% python3 -q
>>> import numpy as np
>>> import numpy.linalg as la
>>> np.set_printoptions(precision=3, suppress=True, linewidth=140, legacy="1.25")
>>> X = np.loadtxt("case5.csv", delimiter=",")
>>> X
array([[-0.823,  0.95 , -0.058,  2.353,  2.967, -0.273],
       [-0.823,  0.072, -3.049, -0.736,  0.484,  2.29 ],
       [ 0.617,  3.129, -0.771, -1.678,  0.345, -1.516],
       [-3.292,  1.166,  1.528, -0.589, -0.718,  0.778],
       [ 0.   ,  1.317, -1.108,  2.589, -2.512, -0.154],
       [ 1.852,  1.485,  1.593,  0.231,  0.143,  2.785]])
>>> round(float(la.norm(X[2], 1)), 3), round(la.norm(X[2], np.inf), 3)
(8.056, 3.129)
>>> np.round(la.norm(X) ** 2 / la.norm(X, 2) ** 2, 3)
6.0
>>> round(float(la.norm(X, 2)), 3)
4.0
>>> la.norm(X, axis=0)
array([4., 4., 4., 4., 4., 4.])
>>> np.round(la.norm(X[2] - X[4]), 3)
5.657
>>> def softmax(z):
...     e = np.exp(z - z.max(axis=-1, keepdims=True))
...     return e / e.sum(axis=-1, keepdims=True)
... 
>>> softmax(X).sum(axis=1)
array([1., 1., 1., 1., 1., 1.])
>>> np.round(softmax(10 * X[0]), 3) + 0
array([0.   , 0.   , 0.   , 0.002, 0.998, 0.   ])
>>> att = X @ X.T / np.sqrt(6)
>>> softmax(att).round(6).argmax(axis=1)
array([0, 1, 2, 3, 4, 5])
>>> softmax(att + np.triu(np.full(att.shape, -np.inf), 1))
array([[1.   , 0.   , 0.   , 0.   , 0.   , 0.   ],
       [0.001, 0.999, 0.   , 0.   , 0.   , 0.   ],
       [0.001, 0.001, 0.997, 0.   , 0.   , 0.   ],
       [0.001, 0.001, 0.001, 0.996, 0.   , 0.   ],
       [0.001, 0.001, 0.001, 0.001, 0.994, 0.   ],
       [0.001, 0.001, 0.001, 0.001, 0.001, 0.993]])
>>> E = np.load("test9.npy")
>>> E
array([[-0.786, -1.587,  0.786,  4.609],
       [-2.168,  3.567,  2.168,  1.697],
       [-2.008,  1.752,  2.008,  3.723],
       [-2.071,  3.963,  2.071,  0.848],
       [-1.364, -0.304,  1.364,  4.603],
       [ 0.064,  2.83 , -0.064, -4.121],
       [ 0.282, -3.31 , -0.282,  3.726],
       [-1.418,  4.29 ,  1.418, -1.605],
       [ 2.124, -3.801, -2.124, -1.236],
       [-0.214,  3.221,  0.214, -3.813],
       [-0.364,  3.413,  0.364, -3.618],
       [-1.801,  4.282,  1.801, -0.42 ],
       [ 1.24 , -4.213, -1.24 ,  2.044],
       [-1.996,  1.698,  1.996,  3.761],
       [ 1.332, -4.257, -1.332,  1.824],
       [ 0.79 , -3.876, -0.79 ,  2.954]])
>>> # null space of dimension 2
>>> cen = E - E.mean(axis=0)
>>> vecs = la.svd(cen)[2][:2]
>>> out = cen - cen @ vecs.T @ vecs
>>> np.diag(vecs.T @ vecs)
array([0.192, 0.747, 0.192, 0.869])
>>> np.round(out.std(axis=0), 3) + 0
array([0., 0., 0., 0.])
>>> round(float(la.norm(out) / la.norm(cen)), 3)
0.0
>>> z = E[:, 3] > np.median(E[:, 3])
>>> r0 = E[z].mean(axis=0) - E[~z].mean(axis=0)
>>> np.argsort(-np.abs(r0).round(6), kind="stable")
array([3, 1, 0, 2])
>>> ((E - E.mean(axis=0)) @ r0 > 0).astype(int)
array([1, 0, 1, 0, 1, 0, 1, 0, 1, 0, 0, 0, 1, 1, 1, 1])
>>> rk = la.matrix_rank(E)
>>> rk
2
>>> null = la.svd(E)[2][rk:].T
>>> null.shape
(4, 2)
>>> np.allclose(E @ null, 0)
True
>>> [int(la.matrix_rank(E[:, :j + 1])) for j in range(4)]
[1, 2, 2, 2]
>>> [int(la.matrix_rank(np.delete(E, i, axis=0))) for i in range(16)]
[2, 2, 2, 2, 2, 2, 2, 2, 2, 2, 2, 2, 2, 2, 2, 2]
>>> Uu, sv, vt = la.svd(E)
>>> np.argmax(sv[:-1] / (sv[1:] + 1e-6)) + 1
2
>>> sv.round(3) + 0
array([15.82 , 12.236,  0.   ,  0.   ])
>>> out = Uu[:, :2] @ np.diag(sv[:2]) @ vt[:2]
>>> np.round(la.norm(E - out, 2), 3), np.round(sv[2], 3)
(0.0, 0.0)
>>> out
array([[-0.786, -1.587,  0.786,  4.609],
       [-2.168,  3.567,  2.168,  1.697],
       [-2.008,  1.752,  2.008,  3.723],
       [-2.071,  3.963,  2.071,  0.848],
       [-1.364, -0.304,  1.364,  4.603],
       [ 0.064,  2.83 , -0.064, -4.121],
       [ 0.282, -3.31 , -0.282,  3.726],
       [-1.418,  4.29 ,  1.418, -1.605],
       [ 2.124, -3.801, -2.124, -1.236],
       [-0.214,  3.221,  0.214, -3.813],
       [-0.364,  3.413,  0.364, -3.618],
       [-1.801,  4.282,  1.801, -0.42 ],
       [ 1.24 , -4.213, -1.24 ,  2.044],
       [-1.996,  1.698,  1.996,  3.761],
       [ 1.332, -4.257, -1.332,  1.824],
       [ 0.79 , -3.876, -0.79 ,  2.954]])
>>> np.round(la.norm(E - out) / la.norm(E), 3)
0.0
>>> x0 = np.array([2, 0, 0, -3])
>>> h1 = np.maximum(out @ x0, 0)
>>> np.tanh(out @ x0)
array([-1.   , -1.   , -1.   , -1.   , -1.   ,  1.   , -1.   ,  0.962,  1.   ,  1.   ,  1.   , -0.982, -0.999, -1.   , -0.993, -1.   ])
>>> out.T @ h1
array([   8.847,   83.604,   -8.847, -143.08 ])
>>> np.maximum(out @ (3 * x0), 0)
array([ 0.   ,  0.   ,  0.   ,  0.   ,  0.   , 37.468,  0.   ,  5.933, 23.868, 33.033, 30.373,  0.   ,  0.   ,  0.   ,  0.   ,  0.   ])
>>> np.flatnonzero(h1 > 1e-9)
array([ 5,  7,  8,  9, 10])
>>> out = np.array([[-1, -1, -1, 1, 0],
...     [2, 0, -1, 1, -1],
...     [-2, 2, -2, -2, -2],
...     [-2, -2, 1, 1, 2],
...     [1, 1, 1, 0, -2]])
>>> J = np.triu(out)
>>> J
array([[-1, -1, -1,  1,  0],
       [ 0,  0, -1,  1, -1],
       [ 0,  0, -2, -2, -2],
       [ 0,  0,  0,  1,  2],
       [ 0,  0,  0,  0, -2]])
>>> # looks like rank 4
>>> Uu, sv, vt = la.svd(J)
>>> sv.round(3) + 0
array([4.263, 2.378, 1.814, 0.935, 0.   ])
>>> np.argmax(sv[:-1] / (sv[1:] + 1e-6)) + 1
4
>>> out = Uu[:, :4] @ np.diag(sv[:4]) @ vt[:4]
>>> la.matrix_rank(out)
4
>>> out.round(3) + 0
array([[-1., -1., -1.,  1.,  0.],
       [ 0.,  0., -1.,  1., -1.],
       [ 0.,  0., -2., -2., -2.],
       [ 0.,  0.,  0.,  1.,  2.],
       [ 0.,  0.,  0.,  0., -2.]])
>>> la.matrix_rank(J, rtol=0.05)
4
>>> np.round(la.norm(J - out) / la.norm(J), 3)
0.0
>>> round(float(la.norm(J - out, 2)), 3), round(sv[4], 3)
(0.0, 0.0)
>>> round(float(np.abs(J - out).max()), 3)
0.0
>>> round(float(la.det(2 * J)), 3), round(float(la.det(J)), 3)
(0.0, 0.0)
>>> np.kron(np.eye(2, dtype=int), J)
array([[-1, -1, -1,  1,  0,  0,  0,  0,  0,  0],
       [ 0,  0, -1,  1, -1,  0,  0,  0,  0,  0],
       [ 0,  0, -2, -2, -2,  0,  0,  0,  0,  0],
       [ 0,  0,  0,  1,  2,  0,  0,  0,  0,  0],
       [ 0,  0,  0,  0, -2,  0,  0,  0,  0,  0],
       [ 0,  0,  0,  0,  0, -1, -1, -1,  1,  0],
       [ 0,  0,  0,  0,  0,  0,  0, -1,  1, -1],
       [ 0,  0,  0,  0,  0,  0,  0, -2, -2, -2],
       [ 0,  0,  0,  0,  0,  0,  0,  0,  1,  2],
       [ 0,  0,  0,  0,  0,  0,  0,  0,  0, -2]])
>>> np.einsum("ij,ji->", J, J)
10
>>> rk = la.matrix_rank(J)
>>> rk
4
>>> null = la.svd(J)[2][rk:].T
>>> [int(la.matrix_rank(np.delete(J, i, axis=0))) for i in range(5)]
[3, 4, 4, 4, 4]
>>> [int(la.matrix_rank(J[:i])) for i in range(1, len(J) + 1)]
[1, 2, 3, 4, 4]
>>> np.round(null @ null.T, 3) + 0
array([[ 0.5, -0.5,  0. ,  0. ,  0. ],
       [-0.5,  0.5,  0. ,  0. ,  0. ],
       [ 0. ,  0. ,  0. ,  0. ,  0. ],
       [ 0. ,  0. ,  0. ,  0. ,  0. ],
       [ 0. ,  0. ,  0. ,  0. ,  0. ]])
>>> np.allclose(J @ null, 0)
True
>>> null.shape
(5, 1)
>>> Uu, sv, vt = la.svd(J)
>>> vecs = vt[:(sv > 1e-8).sum()]
>>> rng = np.random.default_rng(327948)
>>> x0 = J[1] + -3 * J[2] + rng.integers(2) * np.eye(5)[2]
>>> x0
array([0., 0., 5., 7., 5.])
>>> np.diag(vecs.T @ vecs)
array([0.5, 0.5, 1. , 1. , 1. ])
>>> np.round(vecs.T @ vecs, 3) + 0
array([[0.5, 0.5, 0. , 0. , 0. ],
       [0.5, 0.5, 0. , 0. , 0. ],
       [0. , 0. , 1. , 0. , 0. ],
       [0. , 0. , 0. , 1. , 0. ],
       [0. , 0. , 0. , 0. , 1. ]])
>>> la.cond(J) > 100
True
>>> np.argsort(-la.norm(J, axis=0).round(6), kind="stable")[:3]
array([4, 3, 2])
>>> mat = np.array([[0.0, 0.0, -1.0, 0.0, 0.0],
...     [2.0, 2.0, -2.0, 0.0, 0.0],
...     [0.0, 1.0, 2.0, 0.0, 0.0],
...     [0.0, 0.0, 0.0, -5.0, 7.0],
...     [0.0, 0.0, 0.0, -5.0, 6.0]])
>>> np.flatnonzero(la.matrix_power((mat != 0) + (mat.T != 0) + np.eye(5), 5)[1])
array([0, 1, 2])
>>> (la.matrix_power((mat != 0) + (mat.T != 0) + np.eye(5), 5) > 0).astype(int)
array([[1, 1, 1, 0, 0],
       [1, 1, 1, 0, 0],
       [1, 1, 1, 0, 0],
       [0, 0, 0, 1, 1],
       [0, 0, 0, 1, 1]])
>>> (mat != 0).astype(int)
array([[0, 0, 1, 0, 0],
       [1, 1, 1, 0, 0],
       [0, 1, 1, 0, 0],
       [0, 0, 0, 1, 1],
       [0, 0, 0, 1, 1]])
>>> np.sort(la.eigvals(mat).real)
array([-0.278,  0.5  ,  0.5  ,  2.139,  2.139])
>>> round(la.det(mat), 3)
-10.0
>>> K = np.loadtxt("block4.csv", delimiter=",")
>>> K
array([[0., 2.],
       [2., 0.]])
>>> # equal to its transpose
>>> [round(float(la.det(K[:i, :i])), 2) + 0 for i in range(1, 3)]
[0.0, -4.0]
>>> round(float(la.eigvalsh(K).min()), 3)
-2.0
>>> np.all(la.eigvalsh(K) > 0)
False
>>> np.round(la.det(2 * mat), 3), np.round(la.det(mat), 3)
(-320.0, -10.0)
>>> np.poly(mat)
array([  1.,  -5.,  15., -24.,  28.,  10.])
>>> la.eigvals(mat)
array([-0.278+0.j   ,  2.139+1.617j,  2.139-1.617j,  0.5  +2.179j,  0.5  -2.179j])
>>> theta = np.radians(120)
>>> R = np.eye(2)
>>> R[1, 1] = R[0, 0] = np.cos(theta)
>>> R[1, 0], R[0, 1] = -np.sin(theta), np.sin(theta)
>>> R
array([[-0.5  ,  0.866],
       [-0.866, -0.5  ]])
>>> out = K @ R.T
>>> out
array([[ 1.732, -1.   ],
       [-1.   , -1.732]])
>>> np.allclose(la.norm(K, axis=1), la.norm(out, axis=1))
True
>>> la.svd(K, compute_uv=False), la.svd(out, compute_uv=False)
(array([2., 2.]), array([2., 2.]))
>>> [round(float(la.det(out[:i, :i])), 2) + 0 for i in range(1, 3)]
[1.73, -4.0]
>>> np.all(la.eigvalsh(out) > 0)
False
>>> z = rng.permutation(2)
>>> z
array([1, 0])
>>> out = K[z][:, z]
>>> np.trace(out)
0.0
>>> np.diag(out)
array([0., 0.])
>>> np.allclose(out, K)
True
>>> out
array([[0., 2.],
       [2., 0.]])
>>> feats = np.load("arr.npy")
>>> feats
array([[-16,  -4, -20,  -5],
       [  0, -16,   0, -20],
       [ -8,  -2, -12,  -3],
       [  0,  -8,   0, -12]])
>>> x0 = np.array([2, 0, 0, -1])
>>> h1 = np.maximum(feats @ x0, 0)
>>> np.maximum(feats @ (3 * x0), 0)
array([ 0, 60,  0, 36])
>>> np.maximum(feats @ x0, 0) - np.maximum(-feats @ x0, 0)
array([-27,  20, -13,  12])
>>> feats * (h1 > 1e-9)[:, None]
array([[  0,   0,   0,   0],
       [  0, -16,   0, -20],
       [  0,   0,   0,   0],
       [  0,  -8,   0, -12]])
>>> r0 = np.array([4, 6, 2])
>>> np.correlate(feats[3], feats[1], "full")
array([  0, 160,   0, 368,   0, 192,   0])
>>> np.cross(feats[3, :3], feats[1, :3])
array([0, 0, 0])
>>> np.convolve(feats[3], r0)
array([  0, -32, -48, -64, -72, -24])
>>> arr = np.array([[0, 0, 1], [0, 1, 0], [1, 0, 0]])
>>> arr
array([[0, 0, 1],
       [0, 1, 0],
       [1, 0, 0]])
>>> # a transition matrix
>>> (la.matrix_power((arr != 0) + (arr.T != 0) + np.eye(3), 3) > 0).astype(int)
array([[1, 0, 1],
       [0, 1, 0],
       [1, 0, 1]])
>>> arr @ arr
array([[1, 0, 0],
       [0, 1, 0],
       [0, 0, 1]])
>>> np.flatnonzero(la.matrix_power((arr != 0) + (arr.T != 0) + np.eye(3), 3)[2])
array([0, 2])
>>> evals, vecs = la.eig(arr)
>>> np.sort(la.eigvals(la.inv(arr)))
array([-1.,  1.,  1.])
>>> np.prod(evals)
-1.0
>>> evals
array([ 1., -1.,  1.])
>>> np.sort(la.eigvals(arr @ arr))
array([1., 1., 1.])
>>> M = np.array([[-2, 5, 0, -5, 2],
...     [5, 3, 9, 2, 4],
...     [0, 4, 3, -7, 3],
...     [-2, -2, -3, -7, -1]])
>>> rk = la.matrix_rank(M)
>>> rk
3
>>> null = la.svd(M)[2][rk:].T
>>> null.shape
(5, 2)
>>> np.allclose(M @ null, 0)
True
>>> [int(la.matrix_rank(M[:i])) for i in range(1, len(M) + 1)]
[1, 2, 3, 3]
>>> [int(la.matrix_rank(np.delete(M, i, axis=0))) for i in range(4)]
[3, 3, 3, 3]
>>> la.lstsq(M[:-1].T, M[-1])[2]
3
>>> np.round(np.trace(la.pinv(M) @ M), 3)
3.0
>>> np.round(M @ la.pinv(M) @ M, 3) + 0
array([[-2.,  5.,  0., -5.,  2.],
       [ 5.,  3.,  9.,  2.,  4.],
       [ 0.,  4.,  3., -7.,  3.],
       [-2., -2., -3., -7., -1.]])
>>> Uu, sv, vt = la.svd(M)
>>> sv.round(3) + 0
array([13.225, 12.298,  4.106,  0.   ])
>>> out = Uu[:, :3] @ np.diag(sv[:3]) @ vt[:3]
>>> out.round(3) + 0
array([[-2.,  5.,  0., -5.,  2.],
       [ 5.,  3.,  9.,  2.,  4.],
       [ 0.,  4.,  3., -7.,  3.],
       [-2., -2., -3., -7., -1.]])
>>> la.matrix_rank(M, rtol=0.05)
3
>>> np.round(np.abs(M - out).max(), 3)
0.0
>>> Uu, sv, vt = la.svd(M)
>>> vecs = vt[:(sv > 1e-8).sum()]
>>> x0 = M[1] + -1 * M[0] + rng.integers(2) * np.eye(5)[1]
>>> x0
array([ 7., -1.,  9.,  7.,  2.])
>>> np.diag(vecs.T @ vecs)
array([0.327, 0.853, 0.654, 0.984, 0.182])
>>> vecs.T @ vecs
array([[ 0.327, -0.223,  0.4  ,  0.074,  0.072],
       [-0.223,  0.853,  0.044,  0.049,  0.267],
       [ 0.4  ,  0.044,  0.654, -0.015,  0.254],
       [ 0.074,  0.049, -0.015,  0.984, -0.089],
       [ 0.072,  0.267,  0.254, -0.089,  0.182]])
>>> out = np.array([[-2, -2, 3], [1, 3, -3], [-3, 2, 0], [-3, 3, 1], [1, -1, 2]])
>>> np.einsum("ik,kj->ij", M, out)
array([[ 26,   2, -22],
       [-36,  19,  16],
       [ 19,  -6, -13],
       [ 31, -28,  -9]])
>>> np.vstack([M, out.T]).shape
(7, 5)
>>> out.T @ M.T
array([[ 26, -36,  19,  31],
       [  2,  19,  -6, -28],
       [-22,  16, -13,  -9]])
